$ ipython --no-banner

In [1]: import numpy as np

In [2]: import numpy.linalg as la

In [3]: np.set_printoptions(precision=2, suppress=True, linewidth=140, floatmode="fixed")

In [4]: arr = np.load("out13.npy")

In [5]: print(arr)
[[-0.21  0.79 -0.58  0.04]
 [-0.38 -0.59 -0.68 -0.23]
 [ 0.75  0.05 -0.25 -0.61]
 [ 0.50 -0.18 -0.38  0.76]]

In [6]: C2 = arr.T @ arr

In [7]: print(C2.round(2) + 0)
[[1.00 0.00 0.00 0.00]
 [0.00 1.00 0.00 0.00]
 [0.00 0.00 1.00 0.00]
 [0.00 0.00 0.00 1.00]]

In [8]: print(np.diag(C2))
[1.00 1.00 1.00 1.00]

In [9]: print(round(np.trace(C2), 2), round((arr ** 2).sum(), 2))
4.0 4.0

In [10]: print(la.eigvalsh(C2)[::-1])
[1.00 1.00 1.00 1.00]

In [11]: A = np.load("test4.npy")

In [12]: print(A)
[[-1.17  0.27 -0.27  0.00 -1.62  2.34 -1.35 -0.09]
 [ 0.65 -0.15  0.15  0.00  0.90 -1.30  0.75  0.05]
 [ 1.43 -0.33  0.33  0.00  1.98 -2.86  1.65  0.11]
 [ 0.26 -0.06  0.06  0.00  0.36 -0.52  0.30  0.02]]

In [13]: left, s, VT = la.svd(A)

In [14]: print(s.round(2) + 0)
[5.71 0.00 0.00 0.00]

In [15]: B = left[:, :1] @ np.diag(s[:1]) @ VT[:1]

In [16]: print(la.matrix_rank(B))
1

In [17]: print(B)
[[-1.17  0.27 -0.27  0.00 -1.62  2.34 -1.35 -0.09]
 [ 0.65 -0.15  0.15  0.00  0.90 -1.30  0.75  0.05]
 [ 1.43 -0.33  0.33  0.00  1.98 -2.86  1.65  0.11]
 [ 0.26 -0.06  0.06  0.00  0.36 -0.52  0.30  0.02]]

In [18]: x0 = np.array([1, 3, 1, 1, -1, -3, -2, 3])

In [19]: print(B @ x0)
[-3.60  2.00  4.40  0.80]

In [20]: print(B @ np.eye(8)[5])
[ 2.34 -1.30 -2.86 -0.52]

In [21]: print(np.sign((B @ x0).round(6)))
[-1.00  1.00  1.00  1.00]

In [22]: print(np.einsum("ij,j->i", B, x0))
[-3.60  2.00  4.40  0.80]

In [23]: left, s, VT = la.svd(A, full_matrices=False)

In [24]: print(np.allclose(left * s @ VT, A))
True

In [25]: print(np.abs(left[:, 0]).round(6).argmax())
2

In [26]: print(np.cumsum(s ** 2) / np.sum(s ** 2))
[1.00 1.00 1.00 1.00]

In [27]: B = A / la.norm(A, axis=1, keepdims=True)

In [28]: C2 = B @ B.T

In [29]: print(np.argwhere(np.triu(np.abs(C2) > 0.95, 1)))
[[0 1]
 [0 2]
 [0 3]
 [1 2]
 [1 3]
 [2 3]]

In [30]: print((C2 - 2 * np.eye(4)).round(6).argmax(axis=1))
[0 2 1 1]

In [31]: print(C2)
[[ 1.00 -1.00 -1.00 -1.00]
 [-1.00  1.00  1.00  1.00]
 [-1.00  1.00  1.00  1.00]
 [-1.00  1.00  1.00  1.00]]

In [32]: print((np.abs(C2) > 0.9).astype(int))
[[1 1 1 1]
 [1 1 1 1]
 [1 1 1 1]
 [1 1 1 1]]

In [33]: rank = la.matrix_rank(A)

In [34]: print(rank)
1

In [35]: N = la.svd(A)[2][rank:].T

In [36]: print([int(la.matrix_rank(np.delete(A, i, axis=0))) for i in range(4)])
[1, 1, 1, 1]

In [37]: print([int(la.matrix_rank(A[:i])) for i in range(1, len(A) + 1)])
[1, 1, 1, 1]

In [38]: print([int(la.matrix_rank(A[:, :j + 1])) for j in range(8)])
[1, 1, 1, 1, 1, 1, 1, 1]

In [39]: print(np.round(N @ N.T, 2) + 0)
[[ 0.88  0.03 -0.03  0.00 -0.17  0.24 -0.14 -0.01]
 [ 0.03  0.99  0.01  0.00  0.04 -0.06  0.03  0.00]
 [-0.03  0.01  0.99  0.00 -0.04  0.06 -0.03  0.00]
 [ 0.00  0.00  0.00  1.00  0.00  0.00  0.00  0.00]
 [-0.17  0.04 -0.04  0.00  0.77  0.33 -0.19 -0.01]
 [ 0.24 -0.06  0.06  0.00  0.33  0.52  0.28  0.02]
 [-0.14  0.03 -0.03  0.00 -0.19  0.28  0.84 -0.01]
 [-0.01  0.00  0.00  0.00 -0.01  0.02 -0.01  1.00]]

In [40]: print(la.matrix_rank(A.T @ A), la.matrix_rank(A @ A.T))
1 1

In [41]: m1 = np.load("a.npy")

In [42]: print(m1)
[[ 0.51  1.45  0.83 -0.37 -0.46  0.48  0.86 -0.10 -0.32 -0.59  0.38  0.90]
 [-1.79 -0.47 -1.70 -0.19  0.94 -0.05 -0.44  0.34 -2.64  0.79  1.72 -1.20]
 [ 0.22  0.84  0.15  0.29  0.69  0.62 -0.39  0.70 -2.21  0.75  0.34 -0.41]
 [-0.12  0.69 -0.80  0.02  0.23  1.63  1.03 -0.04 -1.65 -0.61 -0.20  0.72]
 [ 0.28  0.52  0.68  1.45 -0.22 -0.31 -0.12 -0.78 -0.81 -0.35 -1.05 -0.36]]

In [43]: left, s, VT = la.svd(m1, full_matrices=False)

In [44]: print(np.allclose(left * s @ VT, m1))
True

In [45]: print(s / s[0])
[1.00 0.70 0.49 0.34 0.24]

In [46]: print(np.round(left.T @ left, 2) + 0)
[[1.00 0.00 0.00 0.00 0.00]
 [0.00 1.00 0.00 0.00 0.00]
 [0.00 0.00 1.00 0.00 0.00]
 [0.00 0.00 0.00 1.00 0.00]
 [0.00 0.00 0.00 0.00 1.00]]

In [47]: print(s)
[5.00 3.51 2.45 1.71 1.20]

In [48]: print(np.round(VT @ VT.T, 2) + 0)
[[1.00 0.00 0.00 0.00 0.00]
 [0.00 1.00 0.00 0.00 0.00]
 [0.00 0.00 1.00 0.00 0.00]
 [0.00 0.00 0.00 1.00 0.00]
 [0.00 0.00 0.00 0.00 1.00]]

In [49]: print(np.abs(VT[0]))
[0.31 0.01 0.35 0.01 0.24 0.12 0.07 0.13 0.71 0.18 0.32 0.22]

In [50]: print((s > 1e-8).sum())
5

In [51]: print(np.round(la.norm(m1) ** 2 / la.norm(m1, 2) ** 2, 2))
1.91

In [52]: print(round(float(la.norm(m1, 1)), 2), round(float(la.norm(m1, np.inf)), 2))
7.63 12.27

In [53]: print(np.round(la.norm(m1, 2), 2))
5.0

In [54]: print(round(la.norm(m1, "nuc"), 2))
13.87

In [55]: x0 = np.array([0, 0, 0, 1, 2, 1, 3, 3, 0, 3, 1, 1])

In [56]: a = np.maximum(m1 @ x0, 0)

In [57]: print(np.tanh(m1 @ x0))
[ 0.75  1.00  1.00  1.00 -1.00]

In [58]: print(m1 * (a > 1e-9)[:, None])
[[ 0.51  1.45  0.83 -0.37 -0.46  0.48  0.86 -0.10 -0.32 -0.59  0.38  0.90]
 [-1.79 -0.47 -1.70 -0.19  0.94 -0.05 -0.44  0.34 -2.64  0.79  1.72 -1.20]
 [ 0.22  0.84  0.15  0.29  0.69  0.62 -0.39  0.70 -2.21  0.75  0.34 -0.41]
 [-0.12  0.69 -0.80  0.02  0.23  1.63  1.03 -0.04 -1.65 -0.61 -0.20  0.72]
 [ 0.00  0.00  0.00  0.00 -0.00 -0.00 -0.00 -0.00 -0.00 -0.00 -0.00 -0.00]]

In [59]: print(np.flatnonzero(a > 1e-9))
[0 1 2 3]

In [60]: B = la.inv(arr)

In [61]: print(la.inv(B))
[[-0.21  0.79 -0.58  0.04]
 [-0.38 -0.59 -0.68 -0.23]
 [ 0.75  0.05 -0.25 -0.61]
 [ 0.50 -0.18 -0.38  0.76]]

In [62]: print(np.round(la.det(arr) * la.det(B), 2))
1.0

In [63]: print(B)
[[-0.21 -0.38  0.75  0.50]
 [ 0.79 -0.59  0.05 -0.18]
 [-0.58 -0.68 -0.25 -0.38]
 [ 0.04 -0.23 -0.61  0.76]]

In [64]: print(round(la.slogdet(arr)[0], 2))
-1.0

In [65]: print(np.round(arr @ B, 2) + 0)
[[1.00 0.00 0.00 0.00]
 [0.00 1.00 0.00 0.00]
 [0.00 0.00 1.00 0.00]
 [0.00 0.00 0.00 1.00]]

In [66]: print(np.round(la.cond(arr), 2))
1.0

In [67]: feats = np.load("arr.npy")

In [68]: print(feats)
[[ 0  0  0  0  0  0  0  0  0  0]
 [-2 -2  3 -2  4  5 -2 -2 -5 -1]
 [ 1  3  1 -1  3  6  0  3  3  0]
 [ 0  2 -1  1 -1 -2  0  0  0 -2]
 [-1  4 -1  1 -3 -2  1  3  2 -1]
 [-4  0  2 -2  2  4 -3  1 -6 -2]
 [-5  2  1  2  2  3 -4  4  2 -2]
 [-2  2  3 -2  5  7 -1  3 -1  0]
 [ 0  0  0 -2  3  2 -2  0 -4 -1]
 [-2 -1  1  1  0  1 -2 -1 -2 -1]
 [-2  0  1 -2  1  0  2 -1  1  2]
 [-1  2  0  2  4  4 -6  2 -2 -1]
 [-1  4 -2  3  2 -1 -3  3  4 -3]
 [ 1  1 -1  1 -1 -1  0  1  2  1]
 [-4 -1  2 -1  1  1  0 -2 -1  1]
 [ 0  0  0 -2  3  2 -2  0 -4 -1]
 [-2  0 -1  2  0 -1 -3  1  2 -1]
 [-3  5 -1  2  1  0 -2  5  4 -3]
 [-1  3 -1  2 -1 -3 -1  2  0  0]
 [-3  2 -1  1  1 -3 -2  2  0 -2]
 [ 2  1  0 -2  2  2  1 -2 -1 -3]
 [-4  2  2  2  1  4 -3  3  0 -1]
 [-3 -2  2 -2  5  4 -3 -1 -3 -2]]

In [69]: Xs = feats - feats.mean(axis=0)

In [70]: left, s, VT = la.svd(Xs, full_matrices=False)

In [71]: print(np.abs(left[:, 0]).argmax())
1

In [72]: print(np.round(s ** 2 / (s ** 2).sum(), 2) + 0)
[0.47 0.23 0.12 0.08 0.04 0.03 0.02 0.01 0.00 0.00]

In [73]: print(la.matrix_rank(Xs))
10

In [74]: print(VT[0] * np.sign(VT[0, np.abs(VT[0]).argmax()]))
[ 0.06  0.32 -0.27  0.32 -0.35 -0.51  0.09  0.24  0.52 -0.03]

In [75]: print((np.sign(left[:, 0]) == np.sign(left[0, 0])).astype(int))
[1 0 0 1 1 0 1 0 0 0 1 0 1 1 0 0 1 1 1 1 0 0 0]

In [76]: X = np.load("dump.npy")

In [77]: print(X)
[[-0.06 -0.26  0.32 -0.43 -0.46  0.66]
 [ 0.78 -0.29  0.37  0.40 -0.08 -0.03]
 [-0.11 -0.67  0.21 -0.35  0.59 -0.19]
 [ 0.06 -0.40 -0.38 -0.21 -0.60 -0.53]
 [ 0.50 -0.01 -0.67 -0.29  0.27  0.37]
 [ 0.34  0.49  0.34 -0.64  0.02 -0.35]]

In [78]: print(X.reshape(-1, 2))
[[-0.06 -0.26]
 [ 0.32 -0.43]
 [-0.46  0.66]
 [ 0.78 -0.29]
 [ 0.37  0.40]
 [-0.08 -0.03]
 [-0.11 -0.67]
 [ 0.21 -0.35]
 [ 0.59 -0.19]
 [ 0.06 -0.40]
 [-0.38 -0.21]
 [-0.60 -0.53]
 [ 0.50 -0.01]
 [-0.67 -0.29]
 [ 0.27  0.37]
 [ 0.34  0.49]
 [ 0.34 -0.64]
 [ 0.02 -0.35]]

In [79]: print(X.ravel(order="F"))
[-0.06  0.78 -0.11  0.06  0.50  0.34 -0.26 -0.29 -0.67 -0.40 -0.01  0.49  0.32  0.37  0.21 -0.38 -0.67  0.34 -0.43  0.40 -0.35 -0.21 -0.29
 -0.64 -0.46 -0.08  0.59 -0.60  0.27  0.02  0.66 -0.03 -0.19 -0.53  0.37 -0.35]

In [80]: t3 = X.reshape(6, 2, -1)

In [81]: print(t3.shape)
(6, 2, 3)

In [82]: print(np.einsum("ihd,jhd->hij", t3, t3).shape)
(2, 6, 6)

In [83]: print(np.swapaxes(t3, 1, 2)[0])
[[-0.06 -0.43]
 [-0.26 -0.46]
 [ 0.32  0.66]]

In [84]: f, r1 = X[5], X[4]

In [85]: print(round(float(f @ r1), 2))
0.0

In [86]: p = (f @ r1) / (f @ f) * f

In [87]: print(np.round(np.outer(f, r1), 2) + 0)
[[ 0.17  0.00 -0.23 -0.10  0.09  0.12]
 [ 0.25 -0.01 -0.33 -0.15  0.13  0.18]
 [ 0.17  0.00 -0.23 -0.10  0.09  0.12]
 [-0.32  0.01  0.43  0.19 -0.17 -0.23]
 [ 0.01  0.00 -0.01  0.00  0.00  0.01]
 [-0.17  0.00  0.23  0.10 -0.09 -0.13]]

In [88]: f = np.array([-9, 6, -1, -2, 2, -8])

In [89]: B = X + np.outer(f, np.eye(6)[5])

In [90]: print(round(float(la.det(B) / la.det(X)), 2), round(float(1 + la.solve(X, f)[5]), 2))
-0.34 -0.34

In [91]: print(la.matrix_rank(la.inv(B) - la.inv(X), tol=1e-8))
1

In [92]: print(la.matrix_rank(B - X))
1

In [93]: print((X - X.T) / 2)
[[ 0.00 -0.52  0.22 -0.24 -0.48  0.16]
 [ 0.52  0.00  0.52  0.40 -0.04 -0.26]
 [-0.22 -0.52  0.00  0.02  0.63 -0.26]
 [ 0.24 -0.40 -0.02  0.00 -0.15  0.05]
 [ 0.48  0.04 -0.63  0.15  0.00  0.18]
 [-0.16  0.26  0.26 -0.05 -0.18  0.00]]

In [94]: print(np.sort(np.abs(la.eigvals(X))))
[1.00 1.00 1.00 1.00 1.00 1.00]

In [95]: print(la.matrix_power(X, 2))
[[-0.27  0.37  0.65 -0.38  0.38 -0.26]
 [-0.34 -0.54  0.12 -0.62 -0.39  0.22]
 [-0.33  0.12 -0.56 -0.27  0.59  0.37]
 [-0.77  0.19  0.10  0.51 -0.26  0.20]
 [ 0.28  0.62  0.08 -0.23 -0.37  0.58]
 [ 0.19 -0.37  0.48  0.29  0.39  0.60]]

In [96]: print(np.round((X + X.T) / 2, 2) + 0)
[[-0.06  0.26  0.11 -0.18  0.02  0.50]
 [ 0.26 -0.29 -0.15  0.00 -0.05  0.23]
 [ 0.11 -0.15  0.21 -0.37 -0.04  0.08]
 [-0.18  0.00 -0.37 -0.21 -0.45 -0.58]
 [ 0.02 -0.05 -0.04 -0.45  0.27  0.19]
 [ 0.50  0.23  0.08 -0.58  0.19 -0.35]]
